$ ipython --no-banner

In [1]: import numpy as np

In [2]: import numpy.linalg as la

In [3]: np.set_printoptions(suppress=True, linewidth=120)

In [4]: X = np.load("w.npy")

In [5]: print(X)
[[ -7   8  -1  -4  -8  -4   9  -6  -6   6  -2]
 [-14  16  -2  -8 -16  -8  18 -12 -12  12  -4]
 [-14  16  -2  -8 -16  -8  18 -12 -12  12  -4]
 [-21  24  -3 -12 -24 -12  27 -18 -18  18  -6]]

In [6]: left, sv, Vh = la.svd(X)

In [7]: print(sv.round(2) + 0)
[85.17  0.    0.    0.  ]

In [8]: print(np.argmax(sv[:-1] / (sv[1:] + 1e-6)) + 1)
1

In [9]: A2 = left[:, :1] @ np.diag(sv[:1]) @ Vh[:1]

In [10]: print(np.round(np.abs(X - A2).max(), 2))
0.0

In [11]: print(la.matrix_rank(A2))
1

In [12]: print(X.shape)
(4, 11)

In [13]: print(np.unravel_index(np.abs(X).argmax(), X.shape))
(np.int64(3), np.int64(6))

In [14]: print(la.matrix_rank(X, rtol=0.1))
1

In [15]: print(round(float(la.norm(X, 2) / la.norm(X)), 2))
1.0

In [16]: print([round(float(x), 2) for x in la.svd(X, compute_uv=False)[:3]])
[85.17, 0.0, 0.0]

In [17]: m1 = np.array([[2.02, 0.0, -3.0, -1.0],
    ...:     [0.0, 2.02, 0.0, 3.0],
    ...:     [2.0, 0.0, -2.98, -2.0],
    ...:     [2.0, 0.0, -3.0, -0.98]])

In [18]: print(m1)
[[ 2.02  0.   -3.   -1.  ]
 [ 0.    2.02  0.    3.  ]
 [ 2.    0.   -2.98 -2.  ]
 [ 2.    0.   -3.   -0.98]]

In [19]: proj = np.triu(np.array([[-1, -1, 2, 1], [-2, -1, 2, -2], [0, -2, 2, 2], [-1, 0, 2, 0]]), 1) + np.eye(4)

In [20]: A2 = proj @ m1 @ la.inv(proj)

In [21]: print(proj @ m1 - m1 @ proj)
[[  6.   0. -13.  -4.]
 [  0.   0.  -4.   2.]
 [  4.   2. -10.   2.]
 [  0.   2.  -4.   4.]]

In [22]: print(np.round(la.det(A2), 2))
-0.12

In [23]: print(np.round(np.poly(A2), 2))
[ 1.   -0.08 -7.    6.28 -0.12]

In [24]: print(np.round(np.einsum("ii->", m1), 2))
0.08

In [25]: print(round(la.eigvals(m1).sum().real, 2))
0.08

In [26]: print(np.round(la.eigvals(m1), 2))
[ 2.02 -2.98  0.02  1.02]

In [27]: print(np.kron(np.eye(2, dtype=int), m1))
[[ 2.02  0.   -3.   -1.    0.    0.   -0.   -0.  ]
 [ 0.    2.02  0.    3.    0.    0.    0.    0.  ]
 [ 2.    0.   -2.98 -2.    0.    0.   -0.   -0.  ]
 [ 2.    0.   -3.   -0.98  0.    0.   -0.   -0.  ]
 [ 0.    0.   -0.   -0.    2.02  0.   -3.   -1.  ]
 [ 0.    0.    0.    0.    0.    2.02  0.    3.  ]
 [ 0.    0.   -0.   -0.    2.    0.   -2.98 -2.  ]
 [ 0.    0.   -0.   -0.    2.    0.   -3.   -0.98]]

In [28]: print(np.round(np.einsum("ij,ji->", m1, m1), 2))
14.0

In [29]: print(np.round(np.abs(la.svd(m1)[2][-1]), 2) + 0)
[0.83 0.   0.56 0.  ]

In [30]: evals, V = la.eig(m1)

In [31]: print(evals.round(2))
[ 2.02 -2.98  0.02  1.02]

In [32]: print(np.round(np.sort(la.eigvals(la.inv(m1))), 2))
[-0.34  0.5   0.98 50.  ]

In [33]: print(np.round(np.prod(evals), 2))
-0.12

In [34]: u = np.array([0, -3, -1, -2, -2, 0, -2, 0])

In [35]: r1 = np.array([3, 1, -1, -3, -2, -1, -3])

In [36]: K = u[:, None] + r1[None, :]

In [37]: print(K)
[[ 3  1 -1 -3 -2 -1 -3]
 [ 0 -2 -4 -6 -5 -4 -6]
 [ 2  0 -2 -4 -3 -2 -4]
 [ 1 -1 -3 -5 -4 -3 -5]
 [ 1 -1 -3 -5 -4 -3 -5]
 [ 3  1 -1 -3 -2 -1 -3]
 [ 1 -1 -3 -5 -4 -3 -5]
 [ 3  1 -1 -3 -2 -1 -3]]

In [38]: rank = la.matrix_rank(K)

In [39]: print(rank)
2

In [40]: N = la.svd(K)[2][rank:].T

In [41]: print(np.round(N @ N.T, 2) + 0)
[[ 0.34 -0.39 -0.12  0.14  0.01 -0.12  0.14]
 [-0.39  0.74 -0.13  0.   -0.07 -0.13  0.  ]
 [-0.12 -0.13  0.86 -0.15 -0.15 -0.14 -0.15]
 [ 0.14  0.   -0.15  0.7  -0.23 -0.15 -0.3 ]
 [ 0.01 -0.07 -0.15 -0.23  0.81 -0.15 -0.23]
 [-0.12 -0.13 -0.14 -0.15 -0.15  0.86 -0.15]
 [ 0.14  0.   -0.15 -0.3  -0.23 -0.15  0.7 ]]

In [42]: print([int(la.matrix_rank(np.delete(K, i, axis=0))) for i in range(8)])
[2, 2, 2, 2, 2, 2, 2, 2]
